$ python3 -q
>>> import numpy as np
>>> np.set_printoptions(suppress=True, linewidth=100)
>>> def rnd(a):
...     return np.round(a, 3) + 0
... 
>>> F = np.loadtxt("out17.csv", delimiter=",")
>>> rnd(F)
array([[ 0.177,  0.063,  0.277, -0.664, -0.605, -0.285],
       [ 0.778,  0.135, -0.173, -0.338,  0.447,  0.18 ],
       [ 0.389,  0.017,  0.709,  0.445, -0.202,  0.327],
       [-0.035,  0.159, -0.434, -0.048, -0.488,  0.738],
       [ 0.424, -0.598, -0.391,  0.33 , -0.344, -0.287],
       [ 0.177,  0.771, -0.221,  0.369, -0.191, -0.39 ]])
>>> x = np.array([9, -3, -9, 5, -9, -9])
>>> target = F @ x
>>> rnd(target)
array([ 3.602,  0.821, -1.831,  0.621, 16.462,  8.343])
>>> rnd(np.linalg.solve(F.T, F[2]))
array([0., 0., 1., 0., 0., 0.])
>>> rnd(np.linalg.solve(F, -2 * target))
array([-18.,   6.,  18., -10.,  18.,  18.])
>>> E = np.array([[3.0, 1.0, 0.0, 0.0],
...     [0.0, 3.0, 1.0, 0.0],
...     [0.0, 0.0, 3.0, 1.0],
...     [0.0, 0.0, 0.0, 3.0]])
>>> E
array([[3., 1., 0., 0.],
       [0., 3., 1., 0.],
       [0., 0., 3., 1.],
       [0., 0., 0., 3.]])
>>> th = np.radians(72)
>>> r_ = np.eye(4)
>>> r_[3, 3] = r_[0, 0] = np.cos(th)
>>> r_[3, 0], r_[0, 3] = -np.sin(th), np.sin(th)
>>> rnd(r_)
array([[ 0.309,  0.   ,  0.   ,  0.951],
       [ 0.   ,  1.   ,  0.   ,  0.   ],
       [ 0.   ,  0.   ,  1.   ,  0.   ],
       [-0.951,  0.   ,  0.   ,  0.309]])
>>> out = E @ r_.T
>>> rnd(out)
array([[ 0.927,  1.   ,  0.   , -2.853],
       [ 0.   ,  3.   ,  1.   ,  0.   ],
       [ 0.951,  0.   ,  3.   ,  0.309],
       [ 2.853,  0.   ,  0.   ,  0.927]])
>>> print(np.allclose(E @ E.T, out @ out.T))
True
>>> print(rnd(np.linalg.svd(E, compute_uv=False)), rnd(np.linalg.svd(out, compute_uv=False)))
[3.839 3.394 2.786 2.231] [3.839 3.394 2.786 2.231]
>>> rnd(np.linalg.det(r_)), rnd(np.trace(r_))
(np.float64(1.0), np.float64(2.618))
>>> np.linalg.matrix_rank(E - E[0, 0] * np.eye(4))
np.int64(3)
>>> E @ E
array([[9., 6., 1., 0.],
       [0., 9., 6., 1.],
       [0., 0., 9., 6.],
       [0., 0., 0., 9.]])
>>> np.prod(np.diag(E)), rnd(np.linalg.det(E))
(np.float64(81.0), np.float64(81.0))
>>> rnd(np.linalg.matrix_power(E - np.diag(np.diag(E)), 4))
array([[0., 0., 0., 0.],
       [0., 0., 0., 0.],
       [0., 0., 0., 0.],
       [0., 0., 0., 0.]])
>>> E.sum(axis=0)
array([3., 4., 4., 4.])
>>> print(np.unravel_index(np.abs(E).argmax(), E.shape))
(np.int64(0), np.int64(0))
>>> np.linalg.matrix_rank(E)
np.int64(4)
>>> np.count_nonzero(E)
np.int64(7)
>>> np.diff(E, axis=0)
array([[-3.,  2.,  1.,  0.],
       [ 0., -3.,  2.,  1.],
       [ 0.,  0., -3.,  2.]])
>>> print(E - E[0])
[[ 0.  0.  0.  0.]
 [-3.  2.  1.  0.]
 [-3. -1.  3.  1.]
 [-3. -1.  0.  3.]]
>>> rnd(np.linalg.svd(E, compute_uv=False))
array([3.839, 3.394, 2.786, 2.231])
>>> print(E.sum(axis=1))
[4. 4. 4. 3.]
>>> E.shape
(4, 4)
>>> rnd(np.linalg.norm(E))
np.float64(6.245)
>>> print(E.mean(axis=0))
[0.75 1.   1.   1.  ]
